>>> import numpy as np
>>> np.set_printoptions(precision=3, suppress=True, linewidth=120)
>>> m1 = 4 * np.eye(4) + np.ones((4, 4))
>>> print(m1)
[[5. 1. 1. 1.]
 [1. 5. 1. 1.]
 [1. 1. 5. 1.]
 [1. 1. 1. 5.]]
>>> q, Rm = np.linalg.qr(m1)
>>> print(np.allclose(Rm.T @ Rm, m1.T @ m1))
True
>>> print(q @ Rm)
[[5. 1. 1. 1.]
 [1. 5. 1. 1.]
 [1. 1. 5. 1.]
 [1. 1. 1. 5.]]
>>> Lm = np.linalg.cholesky(m1)
>>> print(np.linalg.eigvalsh(m1).min() > 0)
True
>>> print(m1 / np.sqrt(np.outer(np.diag(m1), np.diag(m1))))
[[1.  0.2 0.2 0.2]
 [0.2 1.  0.2 0.2]
 [0.2 0.2 1.  0.2]
 [0.2 0.2 0.2 1. ]]
>>> print(np.diag(Lm) ** 2)
[5.    4.8   4.667 4.571]
>>> ev, evecs = np.linalg.eigh(m1)
>>> vec = np.array([-1, 3, -3, 0])
>>> print(np.linalg.eigvalsh(m1[1:, 1:]))
[4. 4. 7.]
>>> print(evecs * np.sqrt(ev) @ evecs.T)
[[2.207 0.207 0.207 0.207]
 [0.207 2.207 0.207 0.207]
 [0.207 0.207 2.207 0.207]
 [0.207 0.207 0.207 2.207]]
>>> print((np.sign(evecs[:, -1].round(6)) == np.sign(evecs[0, -1].round(6))).astype(int))
[1 1 1 1]
>>> print(round(float(vec @ m1 @ vec / (vec @ vec)), 3), np.round(ev[0], 3), round(float(ev[-1]), 3))
4.053 4.0 8.0
>>> B = np.array([[-4, -2], [-5, 5], [-2, 1]])
>>> X = np.tile(B, (2, 3))
>>> print(X)
[[-4 -2 -4 -2 -4 -2]
 [-5  5 -5  5 -5  5]
 [-2  1 -2  1 -2  1]
 [-4 -2 -4 -2 -4 -2]
 [-5  5 -5  5 -5  5]
 [-2  1 -2  1 -2  1]]
>>> # rows 0 and 3 are equal
>>> rank = np.linalg.matrix_rank(X)
>>> print(rank)
2
>>> ns = np.linalg.svd(X)[2][rank:].T
>>> print(np.round(X @ ns, 3) + 0)
[[0. 0. 0. 0.]
 [0. 0. 0. 0.]
 [0. 0. 0. 0.]
 [0. 0. 0. 0.]
 [0. 0. 0. 0.]
 [0. 0. 0. 0.]]
>>> print([int(np.linalg.matrix_rank(X[:i])) for i in range(1, len(X) + 1)])
[1, 2, 2, 2, 2, 2]
>>> print(np.allclose(X @ ns, 0))
True
>>> J = np.load("block6.npy")
>>> print(J)
[[3 4 1 3]
 [0 0 0 1]
 [0 0 0 4]
 [0 0 0 1]]
>>> rng = np.random.default_rng(38401)
>>> B = J + rng.integers(-2, 3, (4, 2)) @ rng.integers(-2, 3, (2, 4))
>>> print(B)
[[ 1  2  1  3]
 [ 3 -3  4  3]
 [-2 -2  0  4]
 [-3  3 -4 -1]]
>>> print(np.round(np.linalg.svd(B - J, compute_uv=False), 3) + 0)
[8.718 4.    0.    0.   ]
>>> print(np.abs(B - J).sum(axis=1))
[ 4 12  4 12]
>>> print(B - J)
[[-2 -2  0  0]
 [ 3 -3  4  2]
 [-2 -2  0  0]
 [-3  3 -4 -2]]
>>> q, Rm = np.linalg.qr(B)
>>> print(np.abs(np.diag(Rm)))
[4.796 4.443 1.327 1.414]
>>> print(Rm)
[[-4.796  2.502 -5.213 -1.46 ]
 [ 0.     4.443 -2.016 -2.329]
 [ 0.     0.    -1.327 -5.044]
 [ 0.     0.     0.     1.414]]
>>> print(q.shape, Rm.shape)
(4, 4) (4, 4)
>>> rank = np.linalg.matrix_rank(J)
>>> print(rank)
2
>>> ns = np.linalg.svd(J)[2][rank:].T
>>> print(ns.shape)
(4, 2)
>>> print([int(np.linalg.matrix_rank(J[:i])) for i in range(1, len(J) + 1)])
[1, 2, 2, 2]
>>> print(np.linalg.matrix_rank(J.T @ J), np.linalg.matrix_rank(J @ J.T))
2 2
>>> print([int(np.linalg.matrix_rank(np.delete(J, i, axis=0))) for i in range(4)])
[1, 2, 2, 2]
>>> print(J @ J)
[[ 9 12  3 20]
 [ 0  0  0  1]
 [ 0  0  0  4]
 [ 0  0  0  1]]
>>> print([int(np.linalg.matrix_rank(np.linalg.matrix_power(J, p))) for p in range(1, 5)])
[2, 2, 2, 2]
>>> arr = np.loadtxt("dump.csv", delimiter=",")
>>> print(arr)
[[ 1.5    2.3    0.6   11.449]
 [ 0.4   -0.3    0.    -1.476]
 [ 0.    -1.1   -2.    -5.567]
 [ 0.6   -0.6    0.    -3.034]
 [-0.8    0.3    0.3    1.614]
 [ 0.7    0.3    0.7    1.423]
 [-2.     0.9    2.     4.545]
 [-0.3    0.8    1.6    4.024]
 [-2.5    0.2    0.9    1.05 ]
 [-1.    -1.3   -0.3   -6.526]
 [ 0.4   -1.7    0.8   -8.507]
 [ 1.5    2.    -0.7    9.983]
 [-0.9    0.3    1.3    1.458]
 [-0.1    0.9   -1.6    4.395]
 [ 0.5    1.7   -2.2    8.536]
 [-0.2    0.1   -0.7    0.494]
 [-0.6   -0.2    0.1   -0.97 ]
 [-0.8    2.     0.6   10.061]
 [-2.1    0.3   -0.4    1.513]
 [-0.1   -1.4   -0.3   -6.952]
 [-0.2   -0.2   -0.1   -1.022]
 [ 3.    -1.    -1.7   -5.061]
 [-1.7    1.     0.4    5.   ]
 [-0.4    0.3    0.     1.573]
 [ 1.4   -0.4   -0.6   -2.018]]
>>> P = arr @ np.linalg.solve(arr.T @ arr, arr.T)
>>> print(np.allclose(P @ P, P))
True
>>> print(np.round(np.linalg.eigvalsh(P), 3) + 0)
[0. 0. 0. 0. 0. 0. 0. 0. 0. 0. 0. 0. 0. 0. 0. 0. 0. 0. 0. 0. 0. 1. 1. 1. 1.]
>>> Xs = arr - arr.mean(axis=0)
>>> U, sig, Vh = np.linalg.svd(Xs, full_matrices=False)
>>> print(np.abs(Vh[-1]))
[0.003 0.981 0.001 0.196]
>>> print(np.abs(U[:, 0]).argmax())
0
>>> print(np.searchsorted(np.cumsum(sig ** 2) / (sig ** 2).sum(), 0.9) + 1)
1
>>> print(sig)
[27.171  6.865  4.103  0.044]
>>> print(np.round(Xs.mean(axis=0), 3) + 0)
[0. 0. 0. 0.]
>>> labels = arr[:, 1] > np.median(arr[:, 1])
>>> f = arr[labels].mean(axis=0) - arr[~labels].mean(axis=0)
>>> print(np.argsort(-np.abs(f).round(6), kind="stable"))
[3 1 2 0]
>>> print(f)
[-0.04   1.826  0.205  9.132]
>>> B = J / np.sqrt((J ** 2).mean(axis=1, keepdims=True))
>>> print(np.linalg.norm(B, axis=1))
[2. 2. 2. 2.]
>>> print(J - J.mean(axis=1, keepdims=True))
[[ 0.25  1.25 -1.75  0.25]
 [-0.25 -0.25 -0.25  0.75]
 [-1.   -1.   -1.    3.  ]
 [-0.25 -0.25 -0.25  0.75]]
>>> print(B[3])
[0. 0. 0. 2.]
>>> print(np.linalg.matrix_rank(J - J.mean(axis=1, keepdims=True)))
2
>>> print(np.linalg.matrix_rank(B) == np.linalg.matrix_rank(J))
True
>>> print(round(np.log10(np.linalg.cond(arr))))
3
>>> print(round(np.linalg.norm(arr, 2) / np.linalg.norm(arr), 3))
0.96
>>> print(np.abs(np.linalg.svd(arr)[2][-1]))
[0.003 0.981 0.002 0.196]
>>> print(np.linalg.matrix_rank(arr, rtol=0.1))
3
>>> print(np.linalg.cond(arr) > 100)
True
>>> data = np.loadtxt("arr.csv", delimiter=",")
>>> print(data)
[[ 0.  1.  2.  1. -1. -1.]
 [ 1.  0. -1.  2.  0.  1.]
 [ 0.  1.  2.  0.  2. -2.]
 [-2.  0.  1.  2.  2.  2.]
 [ 0.  1.  2.  0.  2. -2.]
 [ 1.  0.  0.  1. -1.  2.]]
>>> print(np.abs(np.diag(np.linalg.qr(data)[1])) > 1e-9)
[ True  True  True  True  True False]
>>> print(np.allclose(data[:-1].T @ np.linalg.lstsq(data[:-1].T, data[-1])[0], data[-1]))
False
>>> print(np.round(data @ np.linalg.pinv(data) @ data, 3) + 0)
[[ 0.  1.  2.  1. -1. -1.]
 [ 1.  0. -1.  2.  0.  1.]
 [ 0.  1.  2.  0.  2. -2.]
 [-2.  0.  1.  2.  2.  2.]
 [ 0.  1.  2.  0.  2. -2.]
 [ 1.  0.  0.  1. -1.  2.]]
>>> U, sig, Vh = np.linalg.svd(data)
>>> print(np.argmax(sig[:-1] / (sig[1:] + 1e-6)) + 1)
5
>>> B = U[:, :5] @ np.diag(sig[:5]) @ Vh[:5]
>>> print(B.round(3) + 0)
[[ 0.  1.  2.  1. -1. -1.]
 [ 1.  0. -1.  2.  0.  1.]
 [ 0.  1.  2.  0.  2. -2.]
 [-2.  0.  1.  2.  2.  2.]
 [ 0.  1.  2.  0.  2. -2.]
 [ 1.  0.  0.  1. -1.  2.]]
>>> print(round(float(np.linalg.norm(data - B) / np.linalg.norm(data)), 3))
0.0
>>> print(np.round(np.linalg.norm(data - B, 2), 3), round(sig[5], 3))
0.0 0.0
>>> print(np.linalg.matrix_rank(B))
5
